$ python -q
>>> import numpy as np
>>> np.set_printoptions(precision=3, suppress=True, linewidth=120, legacy="1.25")
>>> m1 = np.loadtxt("dump.csv", delimiter=",")
>>> m1
array([[-2.3,  1.5, -0.5,  0.9, -0.7],
       [-0.7, -1. ,  1.9,  0.4, -0.3],
       [ 0.2, -0.4,  0.9,  0.4, -1.5],
       [ 3. ,  7. , -3.5, -2. , 14. ],
       [ 0.6,  0. ,  0.4,  0.6,  0.2],
       [ 0.6,  1.2,  0.4, -0.8,  2. ],
       [-1.3, -0.4,  1.5,  0. , -1.1],
       [ 2. ,  0.9,  0.4,  0.5, -0.4],
       [-1.2, -0.1, -0.2,  0.7, -2. ],
       [-1.1, -1.7,  0.2, -0.9, -0.3],
       [-0.4, -0.2,  0.8, -1.5, -0.7]])
>>> # row 3 dominates
>>> proj = m1 @ np.linalg.solve(m1.T @ m1, m1.T)
>>> round(float(np.trace(proj)), 3)
5.0
>>> d = np.linalg.norm(m1[:, None] - m1[None], axis=-1)
>>> d.shape
(11, 11)
>>> np.linalg.norm(m1, axis=1)
array([ 3.015,  2.313,  1.849, 16.439,  0.959,  2.569,  2.304,  2.319,  2.445,  2.245,  1.892])
>>> cen = m1 - m1.mean(axis=0)
>>> U, sigma, VT = np.linalg.svd(cen, full_matrices=False)
>>> np.abs(VT[0]).argmax()
4
>>> sigma
array([16.72 ,  3.565,  3.195,  1.856,  1.526])
>>> print(np.round(cen.mean(axis=0), 3) + 0)
[0. 0. 0. 0. 0.]
>>> idx = m1[:, 0] > np.median(m1[:, 0])
>>> r0 = m1[idx].mean(axis=0) - m1[~idx].mean(axis=0)
>>> np.argsort(-np.abs(r0).round(6), kind="stable")
array([4, 0, 1, 2, 3])
>>> r0
array([ 2.447,  2.057, -0.897, -0.193,  3.71 ])
>>> round((((m1 - m1.mean(axis=0)) @ r0 > 0) == idx).mean(), 3)
0.818
>>> W0 = np.load("x.npy")
>>> W0
array([[-1.276,  3.176, -1.133, -0.746,  1.488,  0.483],
       [ 0.851, -0.915, -2.648, -0.896, -0.595,  2.505],
       [-0.992, -0.245, -2.37 , -0.294, -1.406, -2.697],
       [-3.119, -1.73 ,  0.607, -1.484,  0.52 ,  0.662],
       [-1.56 , -0.127, -0.721,  3.485, -0.169,  0.927],
       [-0.709,  1.418,  1.095, -0.456, -3.34 ,  0.96 ]])
>>> np.round(W0.T @ W0, 3) + 0
array([[16.,  0.,  0.,  0.,  0.,  0.],
       [ 0., 16.,  0.,  0.,  0.,  0.],
       [ 0.,  0., 16.,  0.,  0.,  0.],
       [ 0.,  0.,  0., 16.,  0.,  0.],
       [ 0.,  0.,  0.,  0., 16.,  0.],
       [ 0.,  0.,  0.,  0.,  0., 16.]])
>>> np.round(W0 @ W0.T, 3) + 0
array([[16.,  0.,  0.,  0.,  0.,  0.],
       [ 0., 16.,  0.,  0.,  0.,  0.],
       [ 0.,  0., 16.,  0.,  0.,  0.],
       [ 0.,  0.,  0., 16.,  0.,  0.],
       [ 0.,  0.,  0.,  0., 16.,  0.],
       [ 0.,  0.,  0.,  0.,  0., 16.]])
>>> np.linalg.svd(W0, compute_uv=False)
array([4., 4., 4., 4., 4., 4.])
>>> Z = m1[[6, 3]].astype(float)
>>> for _ in range(4):
...     idx = np.linalg.norm(m1[:, None] - Z, axis=-1).argmin(axis=1)
...     Z = np.array([m1[idx == j].mean(axis=0) for j in range(2)])
... 
>>> idx
array([0, 0, 0, 1, 0, 0, 0, 0, 0, 0, 0])
>>> Z[1] - Z[0]
array([ 3.36,  7.02, -4.08, -2.03, 14.48])
>>> np.bincount(idx)
array([10,  1])
>>> np.abs(Z[1] - Z[0]).argmax()
4
>>> Q, evecs = np.linalg.qr(W0[:, :2])[0], np.linalg.qr(W0[:, 2:])[0]
>>> sigma = np.linalg.svd(Q.T @ evecs, compute_uv=False)
>>> (sigma > 0.9).sum()
0
>>> round(float(np.linalg.norm(Q @ Q.T - evecs @ evecs.T, 2)), 3)
1.0
>>> np.degrees(np.arccos(sigma.clip(0, 1)))
array([90., 90.])
>>> M = np.array([[4, 4, 3, -4, 4],
...     [5, 5, 5, 0, 4],
...     [6, 6, 7, 4, 4],
...     [-8, -8, -6, 8, -8],
...     [10, 10, 10, 0, 8]])
>>> # column 1 repeats column 0
>>> r0 = np.array([6, 7, 9])
>>> np.correlate(M[1], M[0], "full")
array([20,  0, 15, 15, 71, 24, 32, 16, 16])
>>> np.convolve(M[1], r0)
array([ 30,  65, 110,  80,  69,  28,  36])
>>> np.polyval(r0, M[1])
array([194, 194, 194,   9, 133])
>>> U, sigma, VT = np.linalg.svd(M)
>>> evecs = VT[:(sigma > 1e-8).sum()]
>>> rng = np.random.default_rng(7929)
>>> vec = M[0] + 2 * M[3] + rng.integers(2) * np.eye(5)[1]
>>> vec
array([-12., -12.,  -9.,  12., -12.])
>>> round(np.linalg.norm(vec - evecs.T @ evecs @ vec), 3)
0.0
>>> mat = np.diag(np.array([-1, -1, 0, 0, 0]))
>>> print(mat)
[[-1  0  0  0  0]
 [ 0 -1  0  0  0]
 [ 0  0  0  0  0]
 [ 0  0  0  0  0]
 [ 0  0  0  0  0]]
>>> # triangular
>>> U, sigma, VT = np.linalg.svd(mat)
>>> evecs = VT[:(sigma > 1e-8).sum()]
>>> vec = mat[3] + 4 * mat[2] + rng.integers(2) * np.eye(5)[1]
>>> print(vec)
[0. 1. 0. 0. 0.]
>>> evecs.T @ evecs
array([[1., 0., 0., 0., 0.],
       [0., 1., 0., 0., 0.],
       [0., 0., 0., 0., 0.],
       [0., 0., 0., 0., 0.],
       [0., 0., 0., 0., 0.]])
>>> np.linalg.matrix_rank(np.vstack([mat, vec]))
2
>>> sigma = 20 * 0.2 ** np.arange(4)
>>> K = rng.normal(size=(28, 4)) * rng.permutation(sigma)
>>> K
array([[ -3.373,  -1.107,   7.033,  -0.347],
       [ 25.435,   0.357,   4.364,   0.076],
       [-40.529,  -0.851,  -0.74 ,   0.061],
       [ 12.902,   0.825,   1.733,   0.028],
       [ 13.045,  -0.47 ,   6.812,   0.424],
       [  4.829,   1.198,  -4.635,   0.221],
       [  4.911,  -0.197,  -1.522,  -0.42 ],
       [  2.47 ,  -0.914,  -5.699,   0.088],
       [ -0.705,  -0.254,  -1.173,  -0.168],
       [ -1.507,  -0.474,  -1.957,   0.153],
       [-20.916,  -0.998,  -4.44 ,   0.14 ],
       [  6.689,   0.372,  -0.087,  -0.093],
       [-32.723,  -0.619,   0.667,   0.13 ],
       [ 48.544,   0.461,   4.277,  -0.109],
       [ 32.931,  -0.112,   0.189,  -0.021],
       [  3.628,  -0.255,   0.255,  -0.162],
       [  8.891,  -0.352,  -3.634,  -0.184],
       [ 41.934,  -0.528,   3.866,   0.017],
       [ 26.254,  -0.096,  10.573,   0.062],
       [ 12.071,  -0.867,  -6.618,   0.165],
       [ 12.957,   0.139,   0.061,   0.175],
       [ -6.793,  -0.03 ,   0.742,   0.141],
       [ 22.134,  -0.545,  -1.837,   0.264],
       [ 22.289,   0.25 ,  -5.215,  -0.09 ],
       [  2.513,  -0.759,   2.046,   0.252],
       [  7.578,  -1.438,   6.917,  -0.144],
       [ 15.984,  -0.053,  -0.04 ,  -0.114],
       [-20.226,   0.534,   4.014,  -0.186]])
>>> # column 0 dominates
>>> vec = np.array([-5, 0, -8, -6])
>>> target = K @ vec
>>> np.round(np.linalg.lstsq(K, target)[0], 3) + 0
array([-5.,  0., -8., -6.])
>>> np.round(np.linalg.solve(K.T @ K, K.T @ target), 3) + 0
array([-5.,  0., -8., -6.])
>>> target = target + 0.3 * rng.normal(size=28)
>>> target
array([ -37.676, -162.007,  207.787,  -78.817, -122.162,   12.321,   -9.997,   32.752,   13.801,   22.1  ,  139.27 ,
        -31.78 ,  157.45 , -275.92 , -166.145,  -19.258,  -14.324, -240.759, -216.152,   -8.671,  -66.174,   27.246,
        -97.723,  -68.846,  -30.825,  -92.467,  -79.252,   69.964])
>>> b, *_ = np.linalg.lstsq(K, target)
>>> b
array([-4.997,  0.224, -8.005, -5.748])
>>> np.round(np.linalg.norm(target - K @ b), 3)
1.119
